% ipython --no-banner

In [1]: import numpy as np

In [2]: np.set_printoptions(precision=4, suppress=True, linewidth=140)

In [3]: rng = np.random.default_rng(8067)

In [4]: theta = rng.uniform(0, 2 * np.pi, 37)

In [5]: O, _ = np.linalg.qr(np.array([[0.7, 1.4],
   ...:     [0.6, -0.7],
   ...:     [-0.6, -0.2],
   ...:     [-0.8, 0.1],
   ...:     [-0.6, -0.7],
   ...:     [0.0, 0.6],
   ...:     [-0.5, 1.3],
   ...:     [-1.5, -0.2],
   ...:     [-0.1, -0.1],
   ...:     [-0.3, 0.2],
   ...:     [1.1, -2.3],
   ...:     [-0.3, 0.1]]))

In [6]: K = 3 * np.c_[np.cos(theta), np.sin(theta)] @ O.T

In [7]: print(K)
[[ 0.516   0.8122 -0.637  -0.9207 -0.5396 -0.1168 -0.8163 -1.6508 -0.0932 -0.3769  1.6869 -0.3574]
 [-1.7706  0.0794  0.6771  0.5946  1.0974 -0.5043 -0.6685  1.4407  0.1689  0.0864  1.0001  0.1705]
 [ 1.7647 -0.0072 -0.7127 -0.657  -1.1127  0.48    0.5793 -1.5418 -0.1721 -0.1164 -0.8265 -0.1964]
 [ 1.5082 -0.5244 -0.3363 -0.0978 -0.8145  0.5738  1.1224 -0.5539 -0.1198  0.1187 -1.9337  0.0231]
 [-1.5573 -0.3463  0.8145  0.8953  1.0747 -0.3122 -0.0843  1.8802  0.1704  0.2512 -0.1059  0.3032]
 [-0.5614 -0.803   0.6506  0.9295  0.5659  0.1016  0.7906  1.6772  0.0971  0.3761 -1.6444  0.3592]
 [ 1.3298 -0.6355 -0.2055  0.0687 -0.6727  0.5606  1.1992 -0.2334 -0.0965  0.1776 -2.115   0.0841]
 [-1.421   0.584   0.2696  0.0117  0.7438 -0.569  -1.1664  0.3894  0.1082 -0.1497  2.0349 -0.0549]
 [-1.7297 -0.1098  0.7601  0.7485  1.1213 -0.4335 -0.4263  1.6834  0.1748  0.1633  0.5333  0.2355]
 [-1.7345  0.2526  0.5713  0.4261  1.029  -0.5493 -0.8666  1.1536  0.1562  0.011   1.3938  0.1026]
 [ 0.9964 -0.7659 -0.0014  0.3107 -0.4277  0.5116  1.2493  0.2523 -0.0571  0.2551 -2.2711  0.1698]
 [-0.3561 -0.8393  0.5863  0.8849  0.4458  0.1687  0.9009  1.5502  0.079   0.3775 -1.8246  0.3494]
 [-1.6123  0.4325  0.427   0.2192  0.9045 -0.573  -1.0448  0.781   0.1348 -0.073   1.7638  0.0225]
 [ 1.3806 -0.608  -0.2406  0.0249 -0.712   0.5657  1.1823 -0.3186 -0.103   0.1626 -2.0731  0.0683]
 [-1.6335  0.4094  0.4477  0.2478  0.9239 -0.5715 -1.0238  0.8336  0.1381 -0.0619  1.719   0.0334]
 [ 0.3575  0.8391 -0.5868 -0.8852 -0.4466 -0.1682 -0.9002 -1.5511 -0.0791 -0.3775  1.8235 -0.3495]
 [ 1.2105 -0.6909 -0.1279  0.1631 -0.5827  0.5458  1.2277 -0.0468 -0.082   0.209  -2.1916  0.118 ]
 [ 0.1328 -0.8764  0.4074  0.7343  0.1468  0.3127  1.1039  1.1748  0.0332  0.36   -2.1367  0.3079]
 [-1.6104  0.4345  0.4252  0.2166  0.9027 -0.5731 -1.0466  0.7763  0.1345 -0.074   1.7677  0.0215]
 [ 1.5841 -0.4604 -0.4009 -0.1836 -0.8794  0.5742  1.0695 -0.7151 -0.1306  0.0867 -1.817  -0.009 ]
 [-1.0352 -0.6622  0.7689  0.9817  0.8281 -0.0711  0.467   1.8866  0.136   0.3489 -1.0937  0.3607]
 [-1.6782  0.3529  0.4957  0.3152  0.9671 -0.5657 -0.9698  0.9563  0.1455 -0.035   1.6056  0.0593]
 [ 0.9592  0.6912 -0.7532 -0.979  -0.7877  0.0414 -0.5266 -1.8624 -0.1301 -0.3559  1.1971 -0.3628]
 [ 1.2752  0.549  -0.8067 -0.9706 -0.9499  0.1718 -0.2523 -1.9309 -0.1535 -0.3174  0.7154 -0.3461]
 [ 1.7672 -0.0241 -0.7048 -0.6428 -1.1098  0.486   0.6006 -1.5191 -0.1715 -0.1094 -0.8677 -0.1904]
 [-0.8743  0.798  -0.065  -0.3853  0.3422 -0.4887 -1.2487 -0.4069  0.0435 -0.2768  2.291  -0.1954]
 [ 1.306   0.5315 -0.81   -0.9665 -0.9647  0.1857 -0.2211 -1.9321 -0.1556 -0.3122  0.6597 -0.3431]
 [-1.6415 -0.2544  0.8004  0.8447  1.1037 -0.364  -0.2227  1.8189  0.1738  0.2182  0.1503  0.2789]
 [-1.0189 -0.6687  0.7656  0.9814  0.8195 -0.0646  0.4801  1.8818  0.1348  0.3505 -1.1164  0.3613]
 [-0.6963  0.8336 -0.156  -0.4841  0.2204 -0.4517 -1.2342 -0.6159  0.0242 -0.3039  2.2937 -0.2286]
 [ 0.4399  0.8261 -0.6134 -0.9045 -0.4952 -0.1418 -0.8578 -1.6044 -0.0865 -0.3776  1.7548 -0.354 ]
 [-1.7581  0.1821  0.618   0.498   1.0624 -0.5334 -0.7888  1.2783  0.1623  0.0423  1.2375  0.1312]
 [ 0.3578 -0.8709  0.3131  0.6447  0.0032  0.3719  1.1699  0.9687  0.0109  0.3425 -2.2267  0.2805]
 [ 0.5282  0.8098 -0.6407 -0.9231 -0.5467 -0.1127 -0.8095 -1.658  -0.0943 -0.3767  1.6756 -0.3579]
 [-1.7641  0.1532  0.6357  0.5262  1.0739 -0.5259 -0.7558  1.3262  0.1644  0.0549  1.1719  0.1425]
 [ 0.657   0.7815 -0.6781 -0.9462 -0.6206 -0.0689 -0.7336 -1.7296 -0.1054 -0.3735  1.5495 -0.362 ]
 [-1.6714  0.3625  0.4878  0.304   0.9602 -0.5669 -0.9792  0.9361  0.1443 -0.0395  1.6251  0.0549]]

In [8]: left, s, vt = np.linalg.svd(K)

In [9]: print(s.round(4) + 0)
[13.528  12.2471  0.      0.      0.      0.      0.      0.      0.      0.      0.      0.    ]

In [10]: print(np.argmax(s[:-1] / (s[1:] + 1e-6)) + 1)
2

In [11]: other = left[:, :2] @ np.diag(s[:2]) @ vt[:2]

In [12]: print(np.round(np.linalg.norm(K - other) / np.linalg.norm(K), 4))
0.0

In [13]: print(round(np.abs(K - other).max(), 4))
0.0

In [14]: print(np.round(np.linalg.norm(K - other, 2), 4), round(s[2], 4))
0.0 0.0
